$ python3 -q
>>> import numpy as np
>>> import numpy.linalg as la
>>> np.set_printoptions(suppress=True, linewidth=140)
>>> tidy = lambda a: np.round(a, 2) + 0
>>> J = np.load("case19.npy")
>>> print(J)
[[ -39.23  -98.65   60.25]
 [ -39.22  -99.89   59.19]
 [ -41.15  -99.49   60.26]
 [ -40.23 -100.78   59.05]
 [ -39.15  -99.56   59.56]
 [ -40.12  -99.75   61.49]
 [ -40.27  -99.67   58.37]
 [ -41.19  -99.58   59.17]
 [ -39.3  -101.52   60.01]
 [ -42.49  -99.9    59.84]
 [ -40.71  -98.21   60.54]
 [ -39.63 -100.46   60.92]
 [ -41.25 -100.06   59.59]
 [ -38.96  -99.86   61.01]
 [ -40.35 -100.7    59.57]
 [ -38.78 -100.89   60.53]
 [ -39.18  -98.33   58.78]
 [ -39.49 -102.06   58.19]
 [ -42.06 -100.58   59.71]
 [ -40.97 -100.18   60.52]]
>>> C2 = np.cov(J, rowvar=False)
>>> print(tidy(C2))
[[ 1.15 -0.07  0.03]
 [-0.07  0.93  0.14]
 [ 0.03  0.14  0.78]]
>>> print(np.argwhere(np.triu(np.abs(np.corrcoef(J.T)) > 0.8, 1)))
[]
>>> print(tidy(J.std(axis=0)))
[1.04 0.94 0.86]
>>> vec = np.array([-1, 2, 1])
>>> print(np.sign((J @ vec).round(6)))
[-1. -1. -1. -1. -1. -1. -1. -1. -1. -1. -1. -1. -1. -1. -1. -1. -1. -1. -1. -1.]
>>> print(J @ np.eye(3)[2])
[60.25 59.19 60.26 59.05 59.56 61.49 58.37 59.17 60.01 59.84 60.54 60.92 59.59 61.01 59.57 60.53 58.78 58.19 59.71 60.52]
>>> Uu, s, vt = la.svd(J)
>>> print(np.argmax(s[:-1] / (s[1:] + 1e-6)) + 1)
1
>>> print(tidy(s))
[551.29   4.7    4.21]
>>> M2 = Uu[:, :1] @ np.diag(s[:1]) @ vt[:1]
>>> print(tidy(np.abs(J - M2).max()))
2.08
>>> vec = np.array([-2, -2, 0])
>>> rhs = J @ vec
>>> print(tidy(la.pinv(J) @ J))
[[1. 0. 0.]
 [0. 1. 0.]
 [0. 0. 1.]]
>>> print(tidy(la.lstsq(J, rhs)[0]))
[-2. -2.  0.]
>>> rng = np.random.default_rng(762)
>>> rhs = rhs + 0.02 * rng.normal(size=20)
>>> print(tidy(rhs))
[275.74 278.21 281.24 282.   277.41 279.75 279.91 281.5  281.63 284.77 277.84 280.17 282.62 277.66 282.06 279.37 275.01 283.12 285.28
 282.27]
>>> coef, *_ = la.lstsq(J, rhs)
>>> print([round(float(la.norm(la.solve(J.T @ J + lam * np.eye(3), J.T @ rhs))), 2) for lam in (0, 1, 10, 100)])
[2.83, 2.78, 2.53, 2.29]
>>> print(tidy(coef))
[-1.99 -2.    0.  ]
>>> print(coef.round())
[-2. -2. -0.]
